In [1]: import numpy as np

In [2]: np.set_printoptions(precision=2, suppress=True, linewidth=160)

In [3]: def rd(a):
   ...:     return np.round(a, 2) + 0
   ...: 

In [4]: F = np.load("layer16.npy")

In [5]: F
Out[5]: 
array([[ 2, -3,  0, -2],
       [ 0,  0,  1, -1],
       [ 0,  0, -3,  1],
       [ 0,  0,  0,  0]])

In [6]: rd(np.trace(np.linalg.pinv(F) @ F))
Out[6]: np.float64(3.0)

In [7]: A2 = np.array([[-2, -3, 2], [-4, -1, -2]])

In [8]: basis = np.kron(A2, F)

In [9]: basis
Out[9]: 
array([[-4,  6,  0,  4, -6,  9,  0,  6,  4, -6,  0, -4],
       [ 0,  0, -2,  2,  0,  0, -3,  3,  0,  0,  2, -2],
       [ 0,  0,  6, -2,  0,  0,  9, -3,  0,  0, -6,  2],
       [ 0,  0,  0,  0,  0,  0,  0,  0,  0,  0,  0,  0],
       [-8, 12,  0,  8, -2,  3,  0,  2, -4,  6,  0,  4],
       [ 0,  0, -4,  4,  0,  0, -1,  1,  0,  0, -2,  2],
       [ 0,  0, 12, -4,  0,  0,  3, -1,  0,  0,  6, -2],
       [ 0,  0,  0,  0,  0,  0,  0,  0,  0,  0,  0,  0]])

In [10]: np.linalg.matrix_rank(basis)
Out[10]: np.int64(6)

In [11]: np.allclose(F, F.T)
Out[11]: False

In [12]: (F - F.T) / 2
Out[12]: 
array([[ 0. , -1.5,  0. , -1. ],
       [ 1.5,  0. ,  0.5, -0.5],
       [ 0. , -0.5,  0. ,  0.5],
       [ 1. ,  0.5, -0.5,  0. ]])

In [13]: np.linalg.matrix_power(F, 4)
Out[13]: 
array([[ 16, -24, -21,  -1],
       [  0,   0, -27,   9],
       [  0,   0,  81, -27],
       [  0,   0,   0,   0]])

In [14]: rd(np.linalg.det(F))
Out[14]: np.float64(0.0)

In [15]: (F + F.T) / 2
Out[15]: 
array([[ 2. , -1.5,  0. , -1. ],
       [-1.5,  0. ,  0.5, -0.5],
       [ 0. ,  0.5, -3. ,  0.5],
       [-1. , -0.5,  0.5,  0. ]])

In [16]: rd(np.abs(np.linalg.eigvals(F)).max())
Out[16]: np.float64(3.0)
